$ python -q
>>> import numpy as np
>>> np.set_printoptions(suppress=True, linewidth=140)
>>> rnd = lambda a: np.round(a, 1) + 0
>>> X = np.array([[-1, 0, 1, 2], [3, 4, 5, 6], [7, 8, 9, 10], [11, 12, 13, 14]])
>>> X
array([[-1,  0,  1,  2],
       [ 3,  4,  5,  6],
       [ 7,  8,  9, 10],
       [11, 12, 13, 14]])
>>> # rows and columns are dependent
>>> rnd(np.linalg.norm(X, 1)), rnd(np.linalg.norm(X, np.inf))
(np.float64(32.0), np.float64(50.0))
>>> rnd(np.linalg.norm(X, axis=1))
array([ 2.4,  9.3, 17.1, 25.1])
>>> rnd(np.linalg.norm(X[0] - X[3]))
np.float64(24.0)
>>> rnd(np.linalg.norm(X, 2))
np.float64(31.8)
>>> rnd(np.linalg.norm(X, "nuc"))
np.float64(34.3)
>>> W0 = np.loadtxt("run4.csv", delimiter=",")
>>> W0
array([[ 2. ,  1. ,  2.9],
       [ 2. ,  1. ,  2.9],
       [ 2. ,  1.1,  3.1],
       [ 1.9,  1.1,  3. ],
       [ 2.2,  0.8,  3. ],
       [ 2. ,  1.1,  3.2],
       [ 2. ,  1.1,  3. ],
       [ 1.8,  1. ,  3. ],
       [ 1.9,  1. ,  3.2],
       [ 2.1,  5. ,  5.2],
       [ 1.8,  5.2,  5. ],
       [ 1.9,  5. ,  5.1],
       [ 2. ,  4.9,  5. ],
       [ 2.1,  4.9,  4.9],
       [ 2. ,  5.1,  4.9],
       [ 2. ,  5.1,  5.1],
       [ 2. ,  4.9,  4.9],
       [ 1.9,  5.1,  5.1],
       [ 2.8,  0.9,  0. ],
       [ 3.2,  1. , -0.1],
       [ 3. ,  1. ,  0.2],
       [ 2.8,  0.9, -0.1],
       [ 3. ,  1. ,  0. ],
       [ 3. ,  1. ,  0. ],
       [ 3.1,  1. , -0.1],
       [ 3.1,  0.9, -0.1],
       [ 3. ,  1.1,  0. ]])
>>> # row 1 repeats row 0
>>> Ac = W0 - W0.mean(axis=0)
>>> left, sigma, Vt = np.linalg.svd(Ac, full_matrices=False)
>>> rnd(Ac.mean(axis=0))
array([0., 0., 0.])
>>> rnd((sigma ** 2).sum() ** 2 / (sigma ** 4).sum())
np.float64(1.2)
>>> np.abs(Vt[0]).argmax()
np.int64(2)
>>> np.linalg.matrix_rank(Ac)
np.int64(3)
>>> (np.sign(left[:, 0]) == np.sign(left[0, 0])).astype(int)
array([1, 1, 1, 1, 1, 1, 1, 1, 1, 0, 0, 0, 0, 0, 0, 0, 0, 0, 1, 1, 1, 1, 1, 1, 1, 1, 1])
>>> idx = W0[:, 2] > np.median(W0[:, 2])
>>> r0 = W0[idx].mean(axis=0) - W0[~idx].mean(axis=0)
>>> idx.astype(int)
array([0, 0, 1, 0, 0, 1, 0, 0, 1, 1, 1, 1, 1, 1, 1, 1, 1, 1, 0, 0, 0, 0, 0, 0, 0, 0, 0])
>>> rnd(r0)
array([-0.6,  3. ,  3.4])
>>> O, _ = np.linalg.qr(np.array([[-0.3, -0.1, -1.0, -1.1, -0.4],
...     [0.3, -1.7, 1.5, -1.2, 1.2],
...     [0.4, -0.4, -1.0, -1.2, -0.5],
...     [1.2, -0.1, -0.6, 0.9, 1.4],
...     [0.3, 0.0, -1.5, 0.3, 1.8]]))
>>> evecs, _ = np.linalg.qr(np.array([[0.9, 1.5, -0.4, -1.5, -1.4],
...     [0.9, -1.0, 0.0, -2.1, 0.1],
...     [0.1, -1.0, -0.7, -1.3, 1.2],
...     [0.5, -0.2, 1.2, 1.5, 0.8],
...     [0.5, 1.2, 0.0, 0.9, -0.2]]))
>>> sigma = 20 * 0.9 ** np.arange(5)
>>> arr = O[:, :5] * sigma @ evecs[:5]
>>> rnd(arr)
array([[  7.4,  -0.8,   8.5,   9.7,   0.8],
       [  8.7,  11.3,  -2.9,  -2.4, -10.3],
       [ -6.9,   9. ,  10.1,  -0.8,  -1.2],
       [-11.9,   2.9,  -6.1,   9.8,  -8.6],
       [ -0.5,   9.1,  -4.8,   6.2,   9.7]])
>>> O, r_ = np.linalg.qr(arr)
>>> rnd(O)
array([[-0.4,  0. , -0.5, -0.8, -0.1],
       [-0.5, -0.7,  0.2,  0.2, -0.5],
       [ 0.4, -0.5, -0.7,  0.2,  0. ],
       [ 0.7, -0.2,  0.3, -0.5, -0.5],
       [ 0. , -0.5,  0.3, -0.3,  0.7]])
>>> rnd(O.T @ O)
array([[1., 0., 0., 0., 0.],
       [0., 1., 0., 0., 0.],
       [0., 0., 1., 0., 0.],
       [0., 0., 0., 1., 0.],
       [0., 0., 0., 0., 1.]])
>>> O.shape, r_.shape
((5, 5), (5, 5))
>>> J = np.array([[0, 4, 1], [-4, 0, 3], [-1, -3, 0]])
>>> # skew-symmetric
>>> r = np.linalg.matrix_rank(J)
>>> r
np.int64(2)
>>> N = np.linalg.svd(J)[2][r:].T
>>> [int(np.linalg.matrix_rank(J[:, :j + 1])) for j in range(3)]
[1, 2, 2]
>>> np.allclose(J @ N, 0)
True
>>> rnd(N[:, 0] / N[np.abs(N[:, 0]).round(6).argmax(), 0])
array([ 0.8, -0.2,  1. ])
>>> E = np.array([[0, 1, 1, 0], [0, 0, 1, 2], [2, 1, 0, 1], [1, 0, 2, 1]])
>>> E
array([[0, 1, 1, 0],
       [0, 0, 1, 2],
       [2, 1, 0, 1],
       [1, 0, 2, 1]])
>>> x0 = np.array([3, 1, -3, 0])
>>> np.sign((E @ x0).round(6))
array([-1, -1,  1, -1])
>>> E @ (2 * x0)
array([-4, -6, 14, -6])
>>> (E @ x0).argmax()
np.int64(2)
>>> E @ np.eye(4)[3]
array([0., 2., 1., 1.])
>>> np.einsum("ij,j->i", E, x0)
array([-2, -3,  7, -3])
>>> E * x0
array([[ 0,  1, -3,  0],
       [ 0,  0, -3,  0],
       [ 6,  1,  0,  0],
       [ 3,  0, -6,  0]])
>>> E @ x0
array([-2, -3,  7, -3])
>>> np.allclose(E, E.T)
False
>>> rnd(np.abs(np.linalg.eigvals(E)).max())
np.float64(3.3)
>>> (E - E.T) / 2
array([[ 0. ,  0.5, -0.5, -0.5],
       [-0.5,  0. ,  0. ,  1. ],
       [ 0.5,  0. ,  0. , -0.5],
       [ 0.5, -1. ,  0.5,  0. ]])
>>> feats = np.loadtxt("w.csv", delimiter=",")
>>> rnd(feats)
array([[0. , 0. , 0. , 0. , 0. ],
       [0. , 0.2, 0.2, 0.1, 0.3],
       [0. , 0.2, 0.2, 0.1, 0.3],
       [0. , 0.1, 0.1, 0.1, 0.2],
       [0. , 0.3, 0.3, 0.2, 0.5]])
>>> # null space of dimension 4
>>> left, sigma, Vt = np.linalg.svd(feats)
>>> np.argmax(sigma[:-1] / (sigma[1:] + 1e-6)) + 1
np.int64(1)
>>> Y = left[:, :1] @ np.diag(sigma[:1]) @ Vt[:1]
>>> rnd(np.linalg.norm(feats - Y) / np.linalg.norm(feats))
np.float64(0.0)
>>> np.linalg.matrix_rank(feats, rtol=0.05)
np.int64(1)
>>> rnd(np.linalg.norm(feats - Y, 2)), rnd(sigma[1])
(np.float64(0.0), np.float64(0.0))
>>> rnd(Y)
array([[0. , 0. , 0. , 0. , 0. ],
       [0. , 0.2, 0.2, 0.1, 0.3],
       [0. , 0.2, 0.2, 0.1, 0.3],
       [0. , 0.1, 0.1, 0.1, 0.2],
       [0. , 0.3, 0.3, 0.2, 0.5]])
>>> [round(float(x), 1) for x in np.linalg.svd(feats, compute_uv=False)[:3]]
[1.0, 0.0, 0.0]
>>> rnd(np.linalg.norm(feats, 2) / np.linalg.norm(feats))
np.float64(1.0)
>>> np.linalg.matrix_rank(feats, rtol=0.1)
np.int64(1)
>>> m1 = np.loadtxt("a.csv", delimiter=",")
>>> m1
array([[3., 9., 7., 2., 5.],
       [9., 3., 9., 7., 2.],
       [7., 9., 3., 9., 7.],
       [2., 7., 9., 3., 9.],
       [5., 2., 7., 9., 3.]])
>>> # symmetric, so the eigenvalues are real
>>> rnd(np.abs(np.linalg.eigvals(m1)).max())
np.float64(29.7)
>>> rnd(np.linalg.matrix_power(m1, 2))
array([[168., 141., 176., 183., 115.],
       [141., 224., 194., 159., 183.],
       [176., 194., 269., 194., 176.],
       [183., 159., 194., 224., 141.],
       [115., 183., 176., 141., 168.]])
>>> np.linalg.determinant(m1)
Traceback (most recent call last):
  File "<python-input-73>", line 1, in <module>
    np.linalg.determinant(m1)
    ^^^^^^^^^^^^^^^^^^^^^
AttributeError: module 'numpy.linalg' has no attribute 'determinant'
>>> np.allclose(m1, m1.T)
True
>>> np.allclose(m1 @ m1.T, m1.T @ m1)
True
>>> (m1 + m1.T) / 2
array([[3., 9., 7., 2., 5.],
       [9., 3., 9., 7., 2.],
       [7., 9., 3., 9., 7.],
       [2., 7., 9., 3., 9.],
       [5., 2., 7., 9., 3.]])
